$ ipython --no-banner

In [1]: import numpy as np

In [2]: import numpy.linalg as la

In [3]: np.set_printoptions(precision=3, suppress=True, linewidth=160, legacy="1.25")

In [4]: tidy = lambda a: np.round(a, 3) + 0

In [5]: data = np.load("m.npy")

In [6]: print(data)
[[0 0 1 0]
 [0 0 0 0]
 [0 0 0 2]
 [2 0 0 0]]

In [7]: print(tidy(la.det(data)))
0.0

In [8]: print((data != 0).astype(int))
[[0 0 1 0]
 [0 0 0 0]
 [0 0 0 1]
 [1 0 0 0]]

In [9]: print(data @ data)
[[0 0 0 2]
 [0 0 0 0]
 [4 0 0 0]
 [0 0 2 0]]

In [10]: U, s, Vh = la.svd(data)

In [11]: evecs = Vh[:(s > 1e-8).sum()]

In [12]: rng = np.random.default_rng(3158)

In [13]: x0 = data[2] + -2 * data[0] + rng.integers(2) * np.eye(4)[1]

In [14]: print(x0)
[ 0.  1. -2.  2.]

In [15]: print(la.matrix_rank(np.vstack([data, x0])))
4

In [16]: print(evecs.T @ evecs)
[[1. 0. 0. 0.]
 [0. 0. 0. 0.]
 [0. 0. 1. 0.]
 [0. 0. 0. 1.]]

In [17]: U, s, Vh = la.svd(data)

In [18]: print(np.argmax(s[:-1] / (s[1:] + 1e-6)) + 1)
3

In [19]: A2 = U[:, :3] @ np.diag(s[:3]) @ Vh[:3]

In [20]: print(A2)
[[0. 0. 1. 0.]
 [0. 0. 0. 0.]
 [0. 0. 0. 2.]
 [2. 0. 0. 0.]]

In [21]: print(la.matrix_rank(data, rtol=0.05))
3

In [22]: print(tidy(la.norm(data - A2) / la.norm(data)))
0.0

In [23]: print(np.abs(data - A2).max())
0.0

In [24]: print(la.matrix_rank(A2))
3

In [25]: W0 = np.triu(rng.random((3, 3)) < 0.8, 1).astype(int)

In [26]: W0 = W0 + W0.T

In [27]: print(W0)
[[0 1 1]
 [1 0 1]
 [1 1 0]]

In [28]: w1 = np.array([[3, 2, -1], [3, 3, 3], [-2, -2, 1]])

In [29]: coef = np.array([2, 1, -3])

In [30]: H = np.maximum(W0 @ w1 + coef, 0)

In [31]: print(tidy((H > 0).mean(axis=0)))
[1.    1.    0.333]

In [32]: print(H)
[[3 2 1]
 [3 1 0]
 [8 6 0]]

In [33]: print(la.matrix_rank(H))
3

In [34]: Z = np.array([[4, 7, 2], [0, 3, 5], [6, 9, 6]])

In [35]: print((H @ Z).round(6).argmax(axis=1))
[1 1 1]

In [36]: print(H - H[0])
[[ 0  0  0]
 [ 0 -1 -1]
 [ 5  4 -1]]

In [37]: print(H.sum(axis=1))
[ 6  4 14]

In [38]: print(np.diff(H, axis=0))
[[ 0 -1 -1]
 [ 5  5  0]]

In [39]: print(H.shape)
(3, 3)

In [40]: np.zeros(3, 3)
---------------------------------------------------------------------------
TypeError                                 Traceback (most recent call last)
Cell In[40], line 1
----> 1 np.zeros(3, 3)

TypeError: Cannot interpret '3' as a data type

In [41]: A = 0.5 ** np.abs(np.subtract.outer(np.arange(6), np.arange(6)))

In [42]: print(tidy(A))
[[1.    0.5   0.25  0.125 0.062 0.031]
 [0.5   1.    0.5   0.25  0.125 0.062]
 [0.25  0.5   1.    0.5   0.25  0.125]
 [0.125 0.25  0.5   1.    0.5   0.25 ]
 [0.062 0.125 0.25  0.5   1.    0.5  ]
 [0.031 0.062 0.125 0.25  0.5   1.   ]]

In [43]: lab = rng.permutation(6)

In [44]: A2 = A[:, lab] * rng.choice([-1, 1], 6)

In [45]: print(tidy(A2))
[[-0.062 -0.031  1.     0.125  0.25  -0.5  ]
 [-0.125 -0.062  0.5    0.25   0.5   -1.   ]
 [-0.25  -0.125  0.25   0.5    1.    -0.5  ]
 [-0.5   -0.25   0.125  1.     0.5   -0.25 ]
 [-1.    -0.5    0.062  0.5    0.25  -0.125]
 [-0.5   -1.     0.031  0.25   0.125 -0.062]]

In [46]: U, _, Vh = la.svd(A.T @ A2)

In [47]: print(tidy(U @ Vh))
[[ 0.  0.  1.  0.  0.  0.]
 [ 0.  0.  0.  0.  0. -1.]
 [ 0.  0.  0.  0.  1.  0.]
 [ 0.  0.  0.  1.  0.  0.]
 [-1.  0.  0.  0.  0.  0.]
 [ 0. -1.  0.  0.  0.  0.]]

In [48]: Q, r_ = la.qr(A2)

In [49]: print(np.allclose(r_.T @ r_, A2.T @ A2))
True

In [50]: print(tidy(Q @ r_))
[[-0.062 -0.031  1.     0.125  0.25  -0.5  ]
 [-0.125 -0.063  0.5    0.25   0.5   -1.   ]
 [-0.25  -0.125  0.25   0.5    1.    -0.5  ]
 [-0.5   -0.25   0.125  1.     0.5   -0.25 ]
 [-1.    -0.5    0.062  0.5    0.25  -0.125]
 [-0.5   -1.     0.031  0.25   0.125 -0.063]]

In [51]: print(np.trace(Q @ Q.T))
6.0

In [52]: print(tidy(abs(r_[0, 0])), tidy(la.norm(A2[:, 0])))
1.258 1.258

In [53]: evals, evecs = la.eigh(A)

In [54]: x0 = np.array([0, 2, 0, 2, 0, 3])

In [55]: print(tidy(x0 @ A @ x0 / (x0 @ x0)), tidy(evals[0]), tidy(evals[-1]))
1.338 0.352 2.393

In [56]: print(tidy(evecs * np.abs(evals) @ evecs.T))
[[1.    0.5   0.25  0.125 0.062 0.031]
 [0.5   1.    0.5   0.25  0.125 0.063]
 [0.25  0.5   1.    0.5   0.25  0.125]
 [0.125 0.25  0.5   1.    0.5   0.25 ]
 [0.062 0.125 0.25  0.5   1.    0.5  ]
 [0.031 0.063 0.125 0.25  0.5   1.   ]]

In [57]: print(tidy(evecs * np.sqrt(evals) @ evecs.T))
[[0.963 0.249 0.094 0.039 0.017 0.008]
 [0.249 0.932 0.242 0.092 0.039 0.017]
 [0.094 0.242 0.93  0.241 0.092 0.039]
 [0.039 0.092 0.241 0.93  0.242 0.094]
 [0.017 0.039 0.092 0.242 0.932 0.249]
 [0.008 0.017 0.039 0.094 0.249 0.963]]
